% ipython --no-banner

In [1]: import numpy as np

In [2]: np.set_printoptions(precision=1, suppress=True, linewidth=160)

In [3]: X = 0.7 ** np.abs(np.subtract.outer(np.arange(11), np.arange(11)))

In [4]: X.round(1) + 0
Out[4]: 
array([[1. , 0.7, 0.5, 0.3, 0.2, 0.2, 0.1, 0.1, 0.1, 0. , 0. ],
       [0.7, 1. , 0.7, 0.5, 0.3, 0.2, 0.2, 0.1, 0.1, 0.1, 0. ],
       [0.5, 0.7, 1. , 0.7, 0.5, 0.3, 0.2, 0.2, 0.1, 0.1, 0.1],
       [0.3, 0.5, 0.7, 1. , 0.7, 0.5, 0.3, 0.2, 0.2, 0.1, 0.1],
       [0.2, 0.3, 0.5, 0.7, 1. , 0.7, 0.5, 0.3, 0.2, 0.2, 0.1],
       [0.2, 0.2, 0.3, 0.5, 0.7, 1. , 0.7, 0.5, 0.3, 0.2, 0.2],
       [0.1, 0.2, 0.2, 0.3, 0.5, 0.7, 1. , 0.7, 0.5, 0.3, 0.2],
       [0.1, 0.1, 0.2, 0.2, 0.3, 0.5, 0.7, 1. , 0.7, 0.5, 0.3],
       [0.1, 0.1, 0.1, 0.2, 0.2, 0.3, 0.5, 0.7, 1. , 0.7, 0.5],
       [0. , 0.1, 0.1, 0.1, 0.2, 0.2, 0.3, 0.5, 0.7, 1. , 0.7],
       [0. , 0. , 0.1, 0.1, 0.1, 0.2, 0.2, 0.3, 0.5, 0.7, 1. ]])

In [5]: w, evecs = np.linalg.eigh(X)

In [6]: np.abs(evecs[:, -1])
Out[6]: array([0.2, 0.3, 0.3, 0.3, 0.4, 0.4, 0.4, 0.3, 0.3, 0.3, 0.2])

In [7]: print(np.round(evecs.T @ evecs, 1) + 0)
[[1. 0. 0. 0. 0. 0. 0. 0. 0. 0. 0.]
 [0. 1. 0. 0. 0. 0. 0. 0. 0. 0. 0.]
 [0. 0. 1. 0. 0. 0. 0. 0. 0. 0. 0.]
 [0. 0. 0. 1. 0. 0. 0. 0. 0. 0. 0.]
 [0. 0. 0. 0. 1. 0. 0. 0. 0. 0. 0.]
 [0. 0. 0. 0. 0. 1. 0. 0. 0. 0. 0.]
 [0. 0. 0. 0. 0. 0. 1. 0. 0. 0. 0.]
 [0. 0. 0. 0. 0. 0. 0. 1. 0. 0. 0.]
 [0. 0. 0. 0. 0. 0. 0. 0. 1. 0. 0.]
 [0. 0. 0. 0. 0. 0. 0. 0. 0. 1. 0.]
 [0. 0. 0. 0. 0. 0. 0. 0. 0. 0. 1.]]

In [8]: np.round(np.linalg.eigvalsh(X @ X), 1) + 0
Out[8]: array([ 0. ,  0. ,  0. ,  0.1,  0.1,  0.1,  0.3,  0.6,  1.8,  6. , 19.2])

In [9]: np.abs(evecs[:, -1]).round(6).argmax()
Out[9]: np.int64(5)

In [10]: w
Out[10]: array([0.2, 0.2, 0.2, 0.2, 0.3, 0.4, 0.5, 0.8, 1.3, 2.5, 4.4])

In [11]: np.round(evecs.T @ X @ evecs, 1) + 0
Out[11]: 
array([[0.2, 0. , 0. , 0. , 0. , 0. , 0. , 0. , 0. , 0. , 0. ],
       [0. , 0.2, 0. , 0. , 0. , 0. , 0. , 0. , 0. , 0. , 0. ],
       [0. , 0. , 0.2, 0. , 0. , 0. , 0. , 0. , 0. , 0. , 0. ],
       [0. , 0. , 0. , 0.2, 0. , 0. , 0. , 0. , 0. , 0. , 0. ],
       [0. , 0. , 0. , 0. , 0.3, 0. , 0. , 0. , 0. , 0. , 0. ],
       [0. , 0. , 0. , 0. , 0. , 0.4, 0. , 0. , 0. , 0. , 0. ],
       [0. , 0. , 0. , 0. , 0. , 0. , 0.5, 0. , 0. , 0. , 0. ],
       [0. , 0. , 0. , 0. , 0. , 0. , 0. , 0.8, 0. , 0. , 0. ],
       [0. , 0. , 0. , 0. , 0. , 0. , 0. , 0. , 1.3, 0. , 0. ],
       [0. , 0. , 0. , 0. , 0. , 0. , 0. , 0. , 0. , 2.5, 0. ],
       [0. , 0. , 0. , 0. , 0. , 0. , 0. , 0. , 0. , 0. , 4.4]])

In [12]: (w > 1e-8).sum(), (w < -1e-8).sum()
Out[12]: (np.int64(11), np.int64(0))

In [13]: print(np.linalg.eigvalsh(X + -3 * np.eye(11)))
[-2.8 -2.8 -2.8 -2.8 -2.7 -2.6 -2.5 -2.2 -1.7 -0.5  1.4]

In [14]: w.sum(), np.trace(X)
Out[14]: (np.float64(11.0), np.float64(11.0))
